$ python3 -q
>>> import numpy as np
>>> np.set_printoptions(precision=2, suppress=True, linewidth=120, floatmode="fixed")
>>> tidy = lambda a: np.round(a, 2) + 0
>>> arr = np.load("out10.npy")
>>> arr
array([[1.00, 0.70, 0.49, 0.34, 0.24, 0.17, 0.12, 0.08, 0.06, 0.04, 0.03, 0.02],
       [0.70, 1.00, 0.70, 0.49, 0.34, 0.24, 0.17, 0.12, 0.08, 0.06, 0.04, 0.03],
       [0.49, 0.70, 1.00, 0.70, 0.49, 0.34, 0.24, 0.17, 0.12, 0.08, 0.06, 0.04],
       [0.34, 0.49, 0.70, 1.00, 0.70, 0.49, 0.34, 0.24, 0.17, 0.12, 0.08, 0.06],
       [0.24, 0.34, 0.49, 0.70, 1.00, 0.70, 0.49, 0.34, 0.24, 0.17, 0.12, 0.08],
       [0.17, 0.24, 0.34, 0.49, 0.70, 1.00, 0.70, 0.49, 0.34, 0.24, 0.17, 0.12],
       [0.12, 0.17, 0.24, 0.34, 0.49, 0.70, 1.00, 0.70, 0.49, 0.34, 0.24, 0.17],
       [0.08, 0.12, 0.17, 0.24, 0.34, 0.49, 0.70, 1.00, 0.70, 0.49, 0.34, 0.24],
       [0.06, 0.08, 0.12, 0.17, 0.24, 0.34, 0.49, 0.70, 1.00, 0.70, 0.49, 0.34],
       [0.04, 0.06, 0.08, 0.12, 0.17, 0.24, 0.34, 0.49, 0.70, 1.00, 0.70, 0.49],
       [0.03, 0.04, 0.06, 0.08, 0.12, 0.17, 0.24, 0.34, 0.49, 0.70, 1.00, 0.70],
       [0.02, 0.03, 0.04, 0.06, 0.08, 0.12, 0.17, 0.24, 0.34, 0.49, 0.70, 1.00]])
>>> vec = np.array([0, 0, 3, 3, 0, 1, 1, 3, 1, 0, 1, 1])
>>> arr @ np.eye(12)[2]
array([0.49, 0.70, 1.00, 0.70, 0.49, 0.34, 0.24, 0.17, 0.12, 0.08, 0.06, 0.04])
>>> tidy(arr @ np.ones(12))
array([3.29, 3.97, 4.43, 4.73, 4.91, 5.00, 5.00, 4.91, 4.73, 4.43, 3.97, 3.29])
>>> vals, evecs = np.linalg.eigh(arr)
>>> (vals > 1e-8).sum(), (vals < -1e-8).sum()
(np.int64(12), np.int64(0))
>>> np.abs(evecs[:, -1]).round(6).argmax()
np.int64(5)
>>> tidy(vals.sum()), np.trace(arr)
(np.float64(12.0), np.float64(12.0))
>>> tidy(np.linalg.svd(arr, compute_uv=False))
array([4.51, 2.65, 1.49, 0.91, 0.61, 0.44, 0.33, 0.26, 0.23, 0.21, 0.18, 0.18])
>>> tidy(np.abs(evecs[:, -1]))
array([0.19, 0.24, 0.28, 0.31, 0.33, 0.35, 0.35, 0.33, 0.31, 0.28, 0.24, 0.19])
>>> tidy(evecs @ np.diag(vals) @ evecs.T)
array([[1.00, 0.70, 0.49, 0.34, 0.24, 0.17, 0.12, 0.08, 0.06, 0.04, 0.03, 0.02],
       [0.70, 1.00, 0.70, 0.49, 0.34, 0.24, 0.17, 0.12, 0.08, 0.06, 0.04, 0.03],
       [0.49, 0.70, 1.00, 0.70, 0.49, 0.34, 0.24, 0.17, 0.12, 0.08, 0.06, 0.04],
       [0.34, 0.49, 0.70, 1.00, 0.70, 0.49, 0.34, 0.24, 0.17, 0.12, 0.08, 0.06],
       [0.24, 0.34, 0.49, 0.70, 1.00, 0.70, 0.49, 0.34, 0.24, 0.17, 0.12, 0.08],
       [0.17, 0.24, 0.34, 0.49, 0.70, 1.00, 0.70, 0.49, 0.34, 0.24, 0.17, 0.12],
       [0.12, 0.17, 0.24, 0.34, 0.49, 0.70, 1.00, 0.70, 0.49, 0.34, 0.24, 0.17],
       [0.08, 0.12, 0.17, 0.24, 0.34, 0.49, 0.70, 1.00, 0.70, 0.49, 0.34, 0.24],
       [0.06, 0.08, 0.12, 0.17, 0.24, 0.34, 0.49, 0.70, 1.00, 0.70, 0.49, 0.34],
       [0.04, 0.06, 0.08, 0.12, 0.17, 0.24, 0.34, 0.49, 0.70, 1.00, 0.70, 0.49],
       [0.03, 0.04, 0.06, 0.08, 0.12, 0.17, 0.24, 0.34, 0.49, 0.70, 1.00, 0.70],
       [0.02, 0.03, 0.04, 0.06, 0.08, 0.12, 0.17, 0.24, 0.34, 0.49, 0.70, 1.00]])
